>>> import numpy as np
>>> np.set_printoptions(precision=2, suppress=True, linewidth=120, sign=" ")
>>> E = np.load("out14.npy")
>>> E
array([[-2,  2,  2, -1, -1],
       [ 0, -2,  2,  1, -1],
       [ 0,  0,  2,  1,  0],
       [ 0,  0,  0, -2,  0],
       [ 0,  0,  0,  0,  1]])
>>> out = E / np.linalg.norm(E, axis=1, keepdims=True)
>>> G = out @ out.T
>>> np.argwhere(np.triu(np.abs(G) > 0.95, 1))
array([], shape=(0, 2), dtype=int64)
>>> print(np.linalg.norm(out, axis=1))
[ 1.  1.  1.  1.  1.]
>>> G[2]
array([ 0.36,  0.71,  1.  , -0.45,  0.  ])
>>> (np.abs(G) > 0.9).astype(int)
array([[ 1,  0,  0,  0,  0],
       [ 0,  1,  0,  0,  0],
       [ 0,  0,  1,  0,  0],
       [ 0,  0,  0,  1,  0],
       [ 0,  0,  0,  0,  1]])
>>> print((G - 2 * np.eye(5)).round(6).argmax(axis=1))
[ 2  2  1  0  2]
>>> mat = np.load("arr.npy")
>>> mat
array([[ -2,  -1,   0,   1,   2,   3,   4,   5,   6,   7,   8,   9],
       [ 10,  11,  12,  13,  14,  15,  16,  17,  18,  19,  20,  21],
       [ 22,  23,  24,  25,  26,  27,  28,  29,  30,  31,  32,  33],
       [ 34,  35,  36,  37,  38,  39,  40,  41,  42,  43,  44,  45],
       [ 46,  47,  48,  49,  50,  51,  52,  53,  54,  55,  56,  57],
       [ 58,  59,  60,  61,  62,  63,  64,  65,  66,  67,  68,  69],
       [ 70,  71,  72,  73,  74,  75,  76,  77,  78,  79,  80,  81],
       [ 82,  83,  84,  85,  86,  87,  88,  89,  90,  91,  92,  93],
       [ 94,  95,  96,  97,  98,  99, 100, 101, 102, 103, 104, 105],
       [106, 107, 108, 109, 110, 111, 112, 113, 114, 115, 116, 117],
       [118, 119, 120, 121, 122, 123, 124, 125, 126, 127, 128, 129],
       [130, 131, 132, 133, 134, 135, 136, 137, 138, 139, 140, 141],
       [142, 143, 144, 145, 146, 147, 148, 149, 150, 151, 152, 153],
       [154, 155, 156, 157, 158, 159, 160, 161, 162, 163, 164, 165],
       [166, 167, 168, 169, 170, 171, 172, 173, 174, 175, 176, 177],
       [178, 179, 180, 181, 182, 183, 184, 185, 186, 187, 188, 189]])
>>> U, sv, Vh = np.linalg.svd(mat)
>>> sv.round(2) + 0
array([ 1505.9 ,    24.35,     0.  ,     0.  ,     0.  ,     0.  ,     0.  ,     0.  ,     0.  ,     0.  ,     0.  ,
           0.  ])
>>> np.argmax(sv[:-1] / (sv[1:] + 1e-6)) + 1
np.int64(2)
>>> out = U[:, :2] @ np.diag(sv[:2]) @ Vh[:2]
>>> np.linalg.matrix_rank(mat, rtol=0.05)
np.int64(1)
>>> np.round(np.abs(mat - out).max(), 2)
np.float64(0.0)
>>> print(np.linalg.matrix_rank(out))
2
>>> print(round(float(np.linalg.norm(mat - out, 2)), 2), round(sv[2], 2))
0.0 0.0
>>> np.unique(mat.round(6), axis=0).shape
(16, 12)
>>> np.abs(np.diag(np.linalg.qr(mat)[1])) > 1e-9
array([ True,  True, False, False, False, False, False, False, False, False, False, False])
>>> np.linalg.lstsq(mat[:-1].T, mat[-1])[2]
np.int32(2)
>>> print(mat.sum(axis=0))
[ 1408  1424  1440  1456  1472  1488  1504  1520  1536  1552  1568  1584]
>>> np.round(np.linalg.svd(mat, compute_uv=False), 2) + 0
array([ 1505.9 ,    24.35,     0.  ,     0.  ,     0.  ,     0.  ,     0.  ,     0.  ,     0.  ,     0.  ,     0.  ,
           0.  ])
>>> mat[:, 12]
Traceback (most recent call last):
  File "<python-input-26>", line 1, in <module>
    mat[:, 12]
    ~~~^^^^^^^
IndexError: index 12 is out of bounds for axis 1 with size 12
>>> np.linalg.rank(mat)
Traceback (most recent call last):
  File "<python-input-27>", line 1, in <module>
    np.linalg.rank(mat)
    ^^^^^^^^^^^^^^
AttributeError: module 'numpy.linalg' has no attribute 'rank'
>>> print(np.round(np.linalg.norm(mat), 2))
1506.09
>>> print(np.linalg.matrix_rank(mat))
2
>>> mat.sum(axis=1)
array([   42,   186,   330,   474,   618,   762,   906,  1050,  1194,  1338,  1482,  1626,  1770,  1914,  2058,  2202])
>>> J = np.load("test0.npy")
>>> J
array([[ 3., -2.,  0.,  0.,  0.,  0.,  0.,  0.,  0.,  0.,  0.,  0.,  0.,  0.,  0.,  0.],
       [-2.,  1., -2.,  0.,  0.,  0.,  0.,  0.,  0.,  0.,  0.,  0.,  0.,  0.,  0.,  0.],
       [ 0., -2.,  1., -2.,  0.,  0.,  0.,  0.,  0.,  0.,  0.,  0.,  0.,  0.,  0.,  0.],
       [ 0.,  0., -2.,  3., -2.,  0.,  0.,  0.,  0.,  0.,  0.,  0.,  0.,  0.,  0.,  0.],
       [ 0.,  0.,  0., -2.,  3., -2.,  0.,  0.,  0.,  0.,  0.,  0.,  0.,  0.,  0.,  0.],
       [ 0.,  0.,  0.,  0., -2.,  1., -2.,  0.,  0.,  0.,  0.,  0.,  0.,  0.,  0.,  0.],
       [ 0.,  0.,  0.,  0.,  0., -2.,  3., -2.,  0.,  0.,  0.,  0.,  0.,  0.,  0.,  0.],
       [ 0.,  0.,  0.,  0.,  0.,  0., -2.,  3., -2.,  0.,  0.,  0.,  0.,  0.,  0.,  0.],
       [ 0.,  0.,  0.,  0.,  0.,  0.,  0., -2.,  2., -2.,  0.,  0.,  0.,  0.,  0.,  0.],
       [ 0.,  0.,  0.,  0.,  0.,  0.,  0.,  0., -2.,  3., -2.,  0.,  0.,  0.,  0.,  0.],
       [ 0.,  0.,  0.,  0.,  0.,  0.,  0.,  0.,  0., -2.,  0., -2.,  0.,  0.,  0.,  0.],
       [ 0.,  0.,  0.,  0.,  0.,  0.,  0.,  0.,  0.,  0., -2.,  3., -2.,  0.,  0.,  0.],
       [ 0.,  0.,  0.,  0.,  0.,  0.,  0.,  0.,  0.,  0.,  0., -2.,  1., -2.,  0.,  0.],
       [ 0.,  0.,  0.,  0.,  0.,  0.,  0.,  0.,  0.,  0.,  0.,  0., -2.,  2., -2.,  0.],
       [ 0.,  0.,  0.,  0.,  0.,  0.,  0.,  0.,  0.,  0.,  0.,  0.,  0., -2.,  3., -2.],
       [ 0.,  0.,  0.,  0.,  0.,  0.,  0.,  0.,  0.,  0.,  0.,  0.,  0.,  0., -2.,  3.]])
>>> evals, evecs = np.linalg.eigh(J)
>>> x0 = np.array([3, 9, 3, 0, 0, 0, 1, 8, 7, 9, 3, 5, 8, 9, 0, 9])
>>> x0 @ J @ x0
np.float64(-143.0)
>>> np.abs(J).sum(axis=1).max(), round(float(np.abs(evals).max()), 2)
(np.float64(7.0), 6.37)
>>> round(x0 @ J @ x0 / (x0 @ x0), 2), round(float(evals[0]), 2), round(float(evals[-1]), 2)
(np.float64(-0.26), -2.23, 6.37)
>>> evals, evecs = np.linalg.eigvalsh(J)
Traceback (most recent call last):
  File "<python-input-38>", line 1, in <module>
    evals, evecs = np.linalg.eigvalsh(J)
    ^^^^^^^^^^^^
ValueError: too many values to unpack (expected 2)
>>> evals, evecs = np.linalg.eigh(J)
>>> np.unique(evals.round(6) + 0, return_counts=True)[1]
array([ 1,  1,  1,  1,  1,  1,  1,  1,  1,  1,  1,  1,  1,  1,  1,  1])
>>> print(evals.sum(), np.trace(J))
35.0 35.0
>>> (evals > 1e-8).sum(), (evals < -1e-8).sum()
(np.int64(11), np.int64(5))
>>> rng = np.random.default_rng(392)
>>> idx = rng.permutation(16)
>>> idx
array([  5,   3,  15,   1,   6,   2,  14,  12,   8,   7,   9,   0,  10,   4,  11,  13])
>>> out = J[idx][:, idx]
>>> np.diag(out)
array([ 1.,  3.,  3.,  1.,  3.,  1.,  3.,  1.,  2.,  3.,  3.,  3.,  0.,  3.,  3.,  2.])
>>> round(float(np.linalg.det(out)), 2), np.round(np.linalg.det(J[idx]), 2)
(-252992.0, np.float64(-252992.0))
>>> np.trace(out)
np.float64(35.0)
>>> np.allclose(out, J)
False
>>> M = np.loadtxt("block7.csv", delimiter=",")
>>> M
array([[ 1.,  0.,  0.,  0.,  0.,  0.],
       [ 1.,  1.,  0.,  0.,  0.,  0.],
       [ 2.,  2.,  0.,  0.,  0.,  0.],
       [ 0.,  0.,  1.,  0.,  0.,  0.],
       [ 0.,  0.,  1.,  1.,  0.,  0.],
       [ 0.,  0.,  2.,  2.,  0.,  0.],
       [ 0.,  0.,  0.,  0.,  1.,  0.],
       [ 0.,  0.,  0.,  0.,  1.,  1.],
       [ 0.,  0.,  0.,  0.,  2.,  2.]])
>>> idx = rng.permutation(6)
>>> out = M[:, idx] * rng.choice([-1, 1], 6)
>>> out
array([[-0., -0.,  0.,  0.,  0., -1.],
       [-0., -1.,  0.,  0.,  0., -1.],
       [-0., -2.,  0.,  0.,  0., -2.],
       [-0., -0.,  0.,  0.,  1., -0.],
       [-0., -0.,  1.,  0.,  1., -0.],
       [-0., -0.,  2.,  0.,  2., -0.],
       [-0., -0.,  0.,  1.,  0., -0.],
       [-1., -0.,  0.,  1.,  0., -0.],
       [-2., -0.,  0.,  2.,  0., -0.]])
>>> U, _, Vh = np.linalg.svd(M.T @ out)
>>> np.round(U @ Vh, 2) + 0
array([[ 0.,  0.,  0.,  0.,  0., -1.],
       [ 0., -1.,  0.,  0.,  0.,  0.],
       [ 0.,  0.,  0.,  0.,  1.,  0.],
       [ 0.,  0.,  1.,  0.,  0.,  0.],
       [ 0.,  0.,  0.,  1.,  0.,  0.],
       [-1.,  0.,  0.,  0.,  0.,  0.]])
>>> np.round(np.linalg.lstsq(M, out)[0], 2) + 0
array([[ 0.,  0.,  0.,  0.,  0., -1.],
       [ 0., -1.,  0.,  0.,  0.,  0.],
       [ 0.,  0.,  0.,  0.,  1.,  0.],
       [ 0.,  0.,  1.,  0.,  0.,  0.],
       [ 0.,  0.,  0.,  1.,  0.,  0.],
       [-1.,  0.,  0.,  0.,  0.,  0.]])
>>> U, sv, Vh = np.linalg.svd(M, full_matrices=False)
>>> print(sv)
[ 3.24  3.24  3.24  0.69  0.69  0.69]
>>> np.round(U.T @ M @ Vh.T, 2) + 0
array([[ 3.24,  0.  ,  0.  ,  0.  ,  0.  ,  0.  ],
       [ 0.  ,  3.24,  0.  ,  0.  ,  0.  ,  0.  ],
       [ 0.  ,  0.  ,  3.24,  0.  ,  0.  ,  0.  ],
       [ 0.  ,  0.  ,  0.  ,  0.69,  0.  ,  0.  ],
       [ 0.  ,  0.  ,  0.  ,  0.  ,  0.69,  0.  ],
       [ 0.  ,  0.  ,  0.  ,  0.  ,  0.  ,  0.69]])
>>> np.cumsum(sv ** 2) / np.sum(sv ** 2)
array([ 0.32,  0.64,  0.96,  0.97,  0.99,  1.  ])
>>> np.round(Vh @ Vh.T, 2) + 0
array([[ 1.,  0.,  0.,  0.,  0.,  0.],
       [ 0.,  1.,  0.,  0.,  0.,  0.],
       [ 0.,  0.,  1.,  0.,  0.,  0.],
       [ 0.,  0.,  0.,  1.,  0.,  0.],
       [ 0.,  0.,  0.,  0.,  1.,  0.],
       [ 0.,  0.,  0.,  0.,  0.,  1.]])
>>> sv / sv[0]
array([ 1.  ,  1.  ,  1.  ,  0.21,  0.21,  0.21])
>>> print((sv > 1e-8).sum())
6
>>> np.round(U.T @ U, 2) + 0
array([[ 1.,  0.,  0.,  0.,  0.,  0.],
       [ 0.,  1.,  0.,  0.,  0.,  0.],
       [ 0.,  0.,  1.,  0.,  0.,  0.],
       [ 0.,  0.,  0.,  1.,  0.,  0.],
       [ 0.,  0.,  0.,  0.,  1.,  0.],
       [ 0.,  0.,  0.,  0.,  0.,  1.]])
>>> proj = M @ np.linalg.solve(M.T @ M, M.T)
>>> proj.round(2) + 0
array([[ 1. ,  0. ,  0. ,  0. ,  0. ,  0. ,  0. ,  0. ,  0. ],
       [ 0. ,  0.2,  0.4,  0. ,  0. ,  0. ,  0. ,  0. ,  0. ],
       [ 0. ,  0.4,  0.8,  0. ,  0. ,  0. ,  0. ,  0. ,  0. ],
       [ 0. ,  0. ,  0. ,  1. ,  0. ,  0. ,  0. ,  0. ,  0. ],
       [ 0. ,  0. ,  0. ,  0. ,  0.2,  0.4,  0. ,  0. ,  0. ],
       [ 0. ,  0. ,  0. ,  0. ,  0.4,  0.8,  0. ,  0. ,  0. ],
       [ 0. ,  0. ,  0. ,  0. ,  0. ,  0. ,  1. ,  0. ,  0. ],
       [ 0. ,  0. ,  0. ,  0. ,  0. ,  0. ,  0. ,  0.2,  0.4],
       [ 0. ,  0. ,  0. ,  0. ,  0. ,  0. ,  0. ,  0.4,  0.8]])
>>> np.allclose(proj @ proj, proj)
True
>>> W = np.array([[1, 0, 0, 1],
...     [0, 2, 2, 1],
...     [2, 1, 1, 0],
...     [1, 2, 0, 2],
...     [0, 0, 1, 2],
...     [0, 2, 2, 0]])
>>> beta = np.array([-1, -2, 0, 2])
>>> H = np.maximum(M @ W + beta, 0)
>>> (H > 0).mean(axis=0)
array([ 0.44,  0.44,  0.89,  1.  ])
>>> print(np.linalg.matrix_rank(H))
4
>>> print(H)
[[ 0.  0.  0.  3.]
 [ 0.  0.  2.  4.]
 [ 1.  2.  4.  6.]
 [ 1.  0.  1.  2.]
 [ 2.  1.  1.  4.]
 [ 5.  4.  2.  6.]
 [ 0.  0.  1.  4.]
 [ 0.  0.  3.  4.]
 [ 0.  2.  6.  6.]]
>>> (H > 0).astype(int)
array([[ 0,  0,  0,  1],
       [ 0,  0,  1,  1],
       [ 1,  1,  1,  1],
       [ 1,  0,  1,  1],
       [ 1,  1,  1,  1],
       [ 1,  1,  1,  1],
       [ 0,  0,  1,  1],
       [ 0,  0,  1,  1],
       [ 0,  1,  1,  1]])
>>> C = np.array([[0, 3, 2], [2, 0, 3], [0, 2, 2], [0, 1, 0]])
>>> print((H @ C).round(6).argmax(axis=1))
[ 1  1  1  1  1  2  1  1  1]
>>> W @ C
array([[  0,   4,   2],
       [  4,   5,  10],
       [  2,   8,   9],
       [  4,   5,   8],
       [  0,   4,   2],
       [  4,   4,  10]])
>>> feats = np.array([[26, 9, 26, -4, 4, 20, 0, -38],
...     [9, 25, -7, 4, 32, 16, -4, -9],
...     [26, -7, 59, -24, -28, 13, -4, -61],
...     [-4, 4, -24, 26, 21, -12, 6, 26],
...     [4, 32, -28, 21, 61, -7, 16, 9],
...     [20, 16, 13, -12, -7, 59, -34, -27],
...     [0, -4, -4, 6, 16, -34, 36, 2],
...     [-38, -9, -61, 26, 9, -27, 2, 77]])
>>> # symmetric
>>> print(np.allclose(feats[:-1].T @ np.linalg.lstsq(feats[:-1].T, feats[-1])[0], feats[-1]))
True
>>> U, sv, Vh = np.linalg.svd(feats)
>>> np.argmax(sv[:-1] / (sv[1:] + 1e-6)) + 1
np.int64(5)
>>> sv.round(2) + 0
array([ 177.64,   90.65,   74.7 ,   16.13,    9.88,    0.  ,    0.  ,    0.  ])
>>> out = U[:, :5] @ np.diag(sv[:5]) @ Vh[:5]
>>> np.linalg.matrix_rank(feats, rtol=0.05)
np.int64(5)
>>> round(float(np.linalg.norm(feats - out, 2)), 2), round(sv[5], 2)
(0.0, np.float64(0.0))
>>> round(np.abs(feats - out).max(), 2)
np.float64(0.0)
>>> np.round(np.linalg.norm(feats, 2) / np.linalg.norm(feats), 2)
np.float64(0.83)
>>> [round(float(x), 2) for x in np.linalg.svd(feats, compute_uv=False)[:3]]
[177.64, 90.65, 74.7]
>>> evals, evecs = np.linalg.eigh(feats)
>>> np.round(evecs.T @ feats @ evecs, 2) + 0
array([[   0.  ,    0.  ,    0.  ,    0.  ,    0.  ,    0.  ,    0.  ,    0.  ],
       [   0.  ,    0.  ,    0.  ,    0.  ,    0.  ,    0.  ,    0.  ,    0.  ],
       [   0.  ,    0.  ,    0.  ,    0.  ,    0.  ,    0.  ,    0.  ,    0.  ],
       [   0.  ,    0.  ,    0.  ,    9.88,    0.  ,    0.  ,    0.  ,    0.  ],
       [   0.  ,    0.  ,    0.  ,    0.  ,   16.13,    0.  ,    0.  ,    0.  ],
       [   0.  ,    0.  ,    0.  ,    0.  ,    0.  ,   74.7 ,    0.  ,    0.  ],
       [   0.  ,    0.  ,    0.  ,    0.  ,    0.  ,    0.  ,   90.65,    0.  ],
       [   0.  ,    0.  ,    0.  ,    0.  ,    0.  ,    0.  ,    0.  ,  177.64]])
>>> print((evals > 1e-8).sum(), (evals < -1e-8).sum())
5 0
>>> np.round(np.linalg.svd(feats, compute_uv=False), 2) + 0
array([ 177.64,   90.65,   74.7 ,   16.13,    9.88,    0.  ,    0.  ,    0.  ])
>>> print(np.round(evecs @ np.diag(evals) @ evecs.T, 2) + 0)
[[ 26.   9.  26.  -4.   4.  20.   0. -38.]
 [  9.  25.  -7.   4.  32.  16.  -4.  -9.]
 [ 26.  -7.  59. -24. -28.  13.  -4. -61.]
 [ -4.   4. -24.  26.  21. -12.   6.  26.]
 [  4.  32. -28.  21.  61.  -7.  16.   9.]
 [ 20.  16.  13. -12.  -7.  59. -34. -27.]
 [  0.  -4.  -4.   6.  16. -34.  36.   2.]
 [-38.  -9. -61.  26.   9. -27.   2.  77.]]
>>> print(round(float(evals.sum()), 2), np.trace(feats))
369.0 369
>>> np.round(np.linalg.eigvalsh(feats @ feats), 2) + 0
array([     0.  ,      0.  ,      0.  ,     97.7 ,    260.15,   5579.38,   8217.52,  31556.25])
